$ python3 -q
>>> import numpy as np
>>> np.set_printoptions(precision=2, suppress=True, linewidth=160)
>>> arr = np.array([[-3, 3, 0, -1, 0, 2, -2, -1, 3, -1, -2, -3],
...     [-3, 1, 1, 2, -3, 1, 2, -2, -1, 0, -3, 3],
...     [-3, -1, 2, -3, -2, -1, 0, 2, 3, 1, 3, 0],
...     [1, -2, 0, 2, -1, 3, 1, 0, 3, 3, -2, -3],
...     [2, 2, 1, 0, 1, 1, -3, 0, -3, 0, -1, 1],
...     [3, -2, -1, 3, 3, 1, 3, -1, -3, 1, -2, 0],
...     [-3, -3, -1, -2, -2, 1, -2, 1, 1, 0, -2, -3],
...     [2, 0, -2, 2, 3, -1, 3, 1, -1, 2, 2, -3]])
>>> arr
array([[-3,  3,  0, -1,  0,  2, -2, -1,  3, -1, -2, -3],
       [-3,  1,  1,  2, -3,  1,  2, -2, -1,  0, -3,  3],
       [-3, -1,  2, -3, -2, -1,  0,  2,  3,  1,  3,  0],
       [ 1, -2,  0,  2, -1,  3,  1,  0,  3,  3, -2, -3],
       [ 2,  2,  1,  0,  1,  1, -3,  0, -3,  0, -1,  1],
       [ 3, -2, -1,  3,  3,  1,  3, -1, -3,  1, -2,  0],
       [-3, -3, -1, -2, -2,  1, -2,  1,  1,  0, -2, -3],
       [ 2,  0, -2,  2,  3, -1,  3,  1, -1,  2,  2, -3]])
>>> M2 = arr / np.sqrt((arr ** 2).mean(axis=1, keepdims=True))
>>> np.linalg.norm(M2, axis=1)
array([3.46, 3.46, 3.46, 3.46, 3.46, 3.46, 3.46, 3.46])
>>> np.linalg.matrix_rank(M2) == np.linalg.matrix_rank(arr)
np.True_
>>> data = np.load("w.npy")
>>> print(data)
[[ 3  0  3 -1  1  0  3  0  0 -1]
 [ 0  0  0  0  0 -2  0  2 -3  0]
 [ 1  0  3 -3  2  0  1  0  0 -2]
 [ 0  0 -3 -2  2  0  0  0  0  2]
 [ 0  0  2  1 -3  0 -2  0  0  1]
 [ 0 -2  0  0  0  2  0  0 -3  0]
 [-2  0 -1  1  1  0 -3  0  0 -2]
 [ 0  2  0  0  0 -2  0 -2 -1  0]
 [ 0 -3  0  0  0  3  0 -2 -2  0]
 [ 2  0  2  1  2  0  0  0  0 -1]]
>>> M2 = np.linalg.inv(data)
>>> np.round(np.linalg.det(data) * M2, 2) + 0
array([[-30368.,      0.,  11804., -12584., -10556.,      0., -19396.,      0.,      0.,   9828.],
       [     0.,  10426.,      0.,      0.,      0., -19248.,      0.,  -5614.,  16040.,      0.],
       [ 19136.,      0.,  -9152.,   7644.,   3224.,      0.,  13936.,      0.,      0., -10192.],
       [  9308.,      0.,    988.,   5928.,   4628.,      0.,   6552.,      0.,      0.,  -7904.],
       [ 17056.,      0.,  -6344.,   3640.,   6500.,      0.,  10608.,      0.,      0., -11804.],
       [     0.,  10426.,      0.,      0.,      0., -17644.,      0.,   -802.,  11228.,      0.],
       [  8684.,      0.,  -2340.,   6812.,   7696.,      0.,   9724.,      0.,      0.,  -2132.],
       [     0.,      0.,      0.,      0.,      0.,  -5614.,      0.,   4010.,   6416.,      0.],
       [     0.,      0.,      0.,      0.,      0.,   8020.,      0.,   3208.,  -3208.,      0.],
       [ 20956.,      0.,  -6396.,   3328.,   2964.,      0.,  16848.,      0.,      0., -11388.]])
>>> np.round(np.linalg.slogdet(data)[0], 2)
np.float64(-1.0)
>>> np.round(data @ M2, 2) + 0
array([[1., 0., 0., 0., 0., 0., 0., 0., 0., 0.],
       [0., 1., 0., 0., 0., 0., 0., 0., 0., 0.],
       [0., 0., 1., 0., 0., 0., 0., 0., 0., 0.],
       [0., 0., 0., 1., 0., 0., 0., 0., 0., 0.],
       [0., 0., 0., 0., 1., 0., 0., 0., 0., 0.],
       [0., 0., 0., 0., 0., 1., 0., 0., 0., 0.],
       [0., 0., 0., 0., 0., 0., 1., 0., 0., 0.],
       [0., 0., 0., 0., 0., 0., 0., 1., 0., 0.],
       [0., 0., 0., 0., 0., 0., 0., 0., 1., 0.],
       [0., 0., 0., 0., 0., 0., 0., 0., 0., 1.]])
>>> W0 = np.abs(np.array([[3, 1, 1, 2, 3, 1, 2, 1, 1, 2],
...     [0, 2, 2, 1, 3, 3, 1, 1, 2, 0],
...     [1, 2, 0, 0, 1, 2, 1, 1, 3, 2],
...     [3, 3, 2, 3, 0, 0, 3, 0, 0, 1],
...     [1, 1, 1, 2, 2, 0, 0, 2, 2, 1],
...     [0, 0, 3, 0, 0, 0, 3, 0, 1, 3],
...     [3, 0, 1, 0, 0, 3, 0, 2, 0, 3],
...     [2, 2, 1, 3, 1, 2, 0, 0, 0, 3],
...     [0, 1, 0, 2, 1, 2, 3, 2, 1, 0],
...     [3, 3, 0, 3, 3, 3, 0, 0, 1, 0]])) + np.eye(10)
>>> W0 = W0 / W0.sum(axis=1, keepdims=True)
>>> W0
array([[0.22, 0.06, 0.06, 0.11, 0.17, 0.06, 0.11, 0.06, 0.06, 0.11],
       [0.  , 0.19, 0.12, 0.06, 0.19, 0.19, 0.06, 0.06, 0.12, 0.  ],
       [0.07, 0.14, 0.07, 0.  , 0.07, 0.14, 0.07, 0.07, 0.21, 0.14],
       [0.19, 0.19, 0.12, 0.25, 0.  , 0.  , 0.19, 0.  , 0.  , 0.06],
       [0.08, 0.08, 0.08, 0.15, 0.23, 0.  , 0.  , 0.15, 0.15, 0.08],
       [0.  , 0.  , 0.27, 0.  , 0.  , 0.09, 0.27, 0.  , 0.09, 0.27],
       [0.23, 0.  , 0.08, 0.  , 0.  , 0.23, 0.08, 0.15, 0.  , 0.23],
       [0.13, 0.13, 0.07, 0.2 , 0.07, 0.13, 0.  , 0.07, 0.  , 0.2 ],
       [0.  , 0.08, 0.  , 0.15, 0.08, 0.15, 0.23, 0.15, 0.15, 0.  ],
       [0.18, 0.18, 0.  , 0.18, 0.18, 0.18, 0.  , 0.  , 0.06, 0.06]])
>>> # a transition matrix
>>> f = np.array([2, 4, 1])
>>> np.round(np.cross(W0[8, :3], W0[0, :3]), 2) + 0
array([ 0.  ,  0.  , -0.02])
>>> np.round(np.correlate(W0[8], W0[0], "full"), 2) + 0
array([0.  , 0.01, 0.  , 0.02, 0.03, 0.03, 0.07, 0.06, 0.09, 0.09, 0.1 , 0.09, 0.11, 0.08, 0.07, 0.07, 0.04, 0.03, 0.  ])
>>> np.polyval(f, W0[8])
array([1.  , 1.32, 1.  , 1.66, 1.32, 1.66, 2.03, 1.66, 1.66, 1.  ])
>>> rng = np.random.default_rng(6342)
>>> z = rng.permutation(10)
>>> z
array([2, 6, 1, 4, 8, 9, 7, 3, 5, 0])
>>> M2 = W0[z][:, z]
>>> round(float(np.trace(M2)), 2)
1.41
>>> np.sort(np.abs(np.linalg.eigvals(M2)))
array([0.09, 0.16, 0.16, 0.16, 0.16, 0.21, 0.21, 0.23, 0.23, 1.  ])
>>> print(round(np.linalg.det(M2), 2), np.round(np.linalg.det(W0[z]), 2))
-0.0 0.0
>>> np.allclose(M2, W0)
False
>>> W1 = np.array([[-4, -4, -2, 2, -5, 0],
...     [0, 5, 3, 2, 3, -3],
...     [-2, -1, 1, 0, 1, 0],
...     [5, -5, 3, -3, -1, -2],
...     [3, -2, -3, -5, -1, -5],
...     [-4, -1, 4, 2, 0, -2],
...     [2, -4, -4, -3, 4, 4],
...     [-2, 3, 4, -1, 2, -5],
...     [-2, -1, 5, 3, 4, -1],
...     [-3, 3, -2, -3, 3, -1]])
>>> c = np.array([3, 3, -2, 1, 3, 1])
>>> H = np.maximum(W0 @ W1 + c, 0)
>>> (H > 0).mean(axis=0)
array([1. , 1. , 0. , 0.7, 1. , 0.2])
>>> basis = np.array([[1, 2, 1], [1, 0, 2], [0, 1, 2], [0, 2, 1], [2, 2, 1], [1, 1, 0]])
>>> (H @ basis).round(6).argmax(axis=1)
array([1, 1, 1, 1, 1, 0, 2, 1, 1, 1])
>>> O, V = np.linalg.qr(W0[:, :8])[0], np.linalg.qr(W0[:, 8:])[0]
>>> sig = np.linalg.svd(O.T @ V, compute_uv=False)
>>> np.round(np.linalg.norm(O @ O.T - V @ V.T, 2), 2)
np.float64(1.0)
>>> sig
array([0.99, 0.94])
>>> (sig > 0.9).sum()
np.int64(2)
>>> np.degrees(np.arccos(sig.clip(0, 1)))
array([ 7.37, 19.74])
>>> E = np.load("case12.npy")
>>> E
array([[6, 6, 9, 7, 1, 7, 7, 1, 9, 4, 7, 5],
       [5, 2, 7, 0, 9, 7, 1, 2, 0, 4, 6, 3],
       [4, 8, 9, 1, 0, 2, 6, 5, 6, 8, 7, 2],
       [7, 0, 9, 1, 9, 8, 2, 3, 8, 9, 9, 6],
       [9, 1, 4, 2, 3, 1, 3, 4, 6, 5, 8, 4],
       [5, 3, 9, 9, 8, 2, 6, 0, 1, 3, 9, 5],
       [5, 1, 9, 6, 1, 5, 2, 0, 1, 9, 8, 7],
       [7, 6, 9, 0, 2, 2, 4, 5, 5, 8, 5, 5],
       [5, 9, 2, 4, 1, 1, 4, 6, 7, 6, 8, 0],
       [7, 6, 6, 0, 4, 9, 0, 9, 6, 4, 8, 4],
       [0, 1, 8, 6, 5, 0, 4, 4, 0, 9, 3, 0],
       [5, 0, 2, 9, 8, 3, 6, 7, 9, 3, 4, 3]])
>>> W0 @ np.ones(10)
array([1., 1., 1., 1., 1., 1., 1., 1., 1., 1.])
>>> W0.sum(axis=1)
array([1., 1., 1., 1., 1., 1., 1., 1., 1., 1.])
>>> np.sort(np.abs(np.linalg.eigvals(W0)))[::-1]
array([1.  , 0.23, 0.23, 0.21, 0.21, 0.16, 0.16, 0.16, 0.16, 0.09])
>>> p = np.eye(10)[4]
>>> for _ in range(5):
...     p = p @ W0
...     print(p.round(2))
... 
[0.08 0.08 0.08 0.15 0.23 0.   0.   0.15 0.15 0.08]
[0.1  0.12 0.07 0.16 0.12 0.09 0.08 0.08 0.09 0.08]
[0.11 0.11 0.09 0.12 0.1  0.11 0.1  0.07 0.08 0.1 ]
[0.11 0.1  0.09 0.11 0.1  0.11 0.1  0.07 0.08 0.11]
[0.11 0.1  0.09 0.11 0.1  0.12 0.1  0.07 0.08 0.12]
>>> np.round(np.linalg.norm(E, 2), 2)
np.float64(59.2)
>>> print(np.round(np.linalg.norm(E, "nuc"), 2))
146.52
>>> np.round(np.linalg.norm(E) ** 2 / np.linalg.norm(E, 2) ** 2, 2)
np.float64(1.28)
>>> print(round(float(np.linalg.norm(E[0] - E[10])), 2))
17.12
>>> np.linalg.norm(E, axis=0)
array([20.12, 16.4 , 25.67, 17.46, 18.63, 17.06, 14.93, 16.19, 20.25, 22.32, 24.54, 14.63])
>>> f = np.array([3, 0, 0, -3, 1, -1, 0, 0, 3, -3, 0, -1])
>>> M2 = E + np.outer(f, np.eye(12)[3])
>>> np.round(np.linalg.det(M2) / np.linalg.det(E), 2), round(1 + np.linalg.solve(E, f)[3], 2)
(np.float64(1.35), np.float64(1.35))
>>> np.linalg.matrix_rank(M2 - E)
np.int64(1)
>>> np.linalg.matrix_rank(np.linalg.inv(M2) - np.linalg.inv(E), tol=1e-8)
np.int64(1)
>>> vec = np.array([0, 1, 3, 0, 0, 2, 3, 0, 1, 3, 0, 2])
>>> y = E @ vec
>>> print(y)
[99 58 91 96 53 72 86 88 54 68 64 54]
>>> np.round(np.linalg.solve(E, y + E[:, 11]), 2) + 0
array([0., 1., 3., 0., 0., 2., 3., 0., 1., 3., 0., 3.])
>>> np.round(np.linalg.solve(E, y), 2) + 0
array([0., 1., 3., 0., 0., 2., 3., 0., 1., 3., 0., 2.])
>>> np.round(np.linalg.solve(E, 3 * y), 2) + 0
array([0., 3., 9., 0., 0., 6., 9., 0., 3., 9., 0., 6.])
>>> np.round(np.linalg.solve(E, E[:, 0]), 2) + 0
array([1., 0., 0., 0., 0., 0., 0., 0., 0., 0., 0., 0.])
>>> def softmax(z):
...     e = np.exp(z - z.max(axis=-1, keepdims=True))
...     return e / e.sum(axis=-1, keepdims=True)
... 
>>> np.round(softmax(E[2] + -1), 2) + 0
array([0.  , 0.18, 0.5 , 0.  , 0.  , 0.  , 0.02, 0.01, 0.02, 0.18, 0.07, 0.  ])
>>> np.round(softmax(10 * E[2]), 2) + 0
array([0., 0., 1., 0., 0., 0., 0., 0., 0., 0., 0., 0.])
>>> S = E @ E.T / np.sqrt(12)
>>> softmax(S)[2] @ E
array([4.04, 7.96, 9.  , 1.1 , 0.02, 2.09, 6.02, 4.93, 6.05, 7.93, 7.  , 2.05])
>>> np.round(softmax(S), 2) + 0
array([[1.  , 0.  , 0.  , 0.  , 0.  , 0.  , 0.  , 0.  , 0.  , 0.  , 0.  , 0.  ],
       [0.  , 0.  , 0.  , 1.  , 0.  , 0.  , 0.  , 0.  , 0.  , 0.  , 0.  , 0.  ],
       [0.02, 0.  , 0.98, 0.  , 0.  , 0.  , 0.  , 0.  , 0.  , 0.  , 0.  , 0.  ],
       [0.  , 0.  , 0.  , 1.  , 0.  , 0.  , 0.  , 0.  , 0.  , 0.  , 0.  , 0.  ],
       [0.  , 0.  , 0.  , 1.  , 0.  , 0.  , 0.  , 0.  , 0.  , 0.  , 0.  , 0.  ],
       [0.  , 0.  , 0.  , 0.  , 0.  , 1.  , 0.  , 0.  , 0.  , 0.  , 0.  , 0.  ],
       [0.  , 0.  , 0.  , 0.95, 0.  , 0.  , 0.05, 0.  , 0.  , 0.  , 0.  , 0.  ],
       [0.  , 0.  , 0.  , 1.  , 0.  , 0.  , 0.  , 0.  , 0.  , 0.  , 0.  , 0.  ],
       [0.02, 0.  , 0.02, 0.  , 0.  , 0.  , 0.  , 0.  , 0.96, 0.  , 0.  , 0.  ],
       [0.  , 0.  , 0.  , 0.02, 0.  , 0.  , 0.  , 0.  , 0.  , 0.98, 0.  , 0.  ],
       [0.  , 0.  , 0.  , 0.58, 0.  , 0.18, 0.  , 0.  , 0.  , 0.  , 0.24, 0.  ],
       [0.  , 0.  , 0.  , 0.  , 0.  , 0.  , 0.  , 0.  , 0.  , 0.  , 0.  , 1.  ]])
>>> softmax(S).round(6).argmax(axis=1)
array([ 0,  3,  2,  3,  3,  5,  3,  3,  8,  9,  3, 11])
>>> np.round(softmax(S + np.triu(np.full(S.shape, -np.inf), 1)), 2) + 0
array([[1.  , 0.  , 0.  , 0.  , 0.  , 0.  , 0.  , 0.  , 0.  , 0.  , 0.  , 0.  ],
       [0.  , 1.  , 0.  , 0.  , 0.  , 0.  , 0.  , 0.  , 0.  , 0.  , 0.  , 0.  ],
       [0.02, 0.  , 0.98, 0.  , 0.  , 0.  , 0.  , 0.  , 0.  , 0.  , 0.  , 0.  ],
       [0.  , 0.  , 0.  , 1.  , 0.  , 0.  , 0.  , 0.  , 0.  , 0.  , 0.  , 0.  ],
       [0.  , 0.  , 0.  , 1.  , 0.  , 0.  , 0.  , 0.  , 0.  , 0.  , 0.  , 0.  ],
       [0.  , 0.  , 0.  , 0.  , 0.  , 1.  , 0.  , 0.  , 0.  , 0.  , 0.  , 0.  ],
       [0.  , 0.  , 0.  , 0.95, 0.  , 0.  , 0.05, 0.  , 0.  , 0.  , 0.  , 0.  ],
       [0.  , 0.  , 0.  , 1.  , 0.  , 0.  , 0.  , 0.  , 0.  , 0.  , 0.  , 0.  ],
       [0.02, 0.  , 0.02, 0.  , 0.  , 0.  , 0.  , 0.  , 0.96, 0.  , 0.  , 0.  ],
       [0.  , 0.  , 0.  , 0.02, 0.  , 0.  , 0.  , 0.  , 0.  , 0.98, 0.  , 0.  ],
       [0.  , 0.  , 0.  , 0.58, 0.  , 0.18, 0.  , 0.  , 0.  , 0.  , 0.24, 0.  ],
       [0.  , 0.  , 0.  , 0.  , 0.  , 0.  , 0.  , 0.  , 0.  , 0.  , 0.  , 1.  ]])
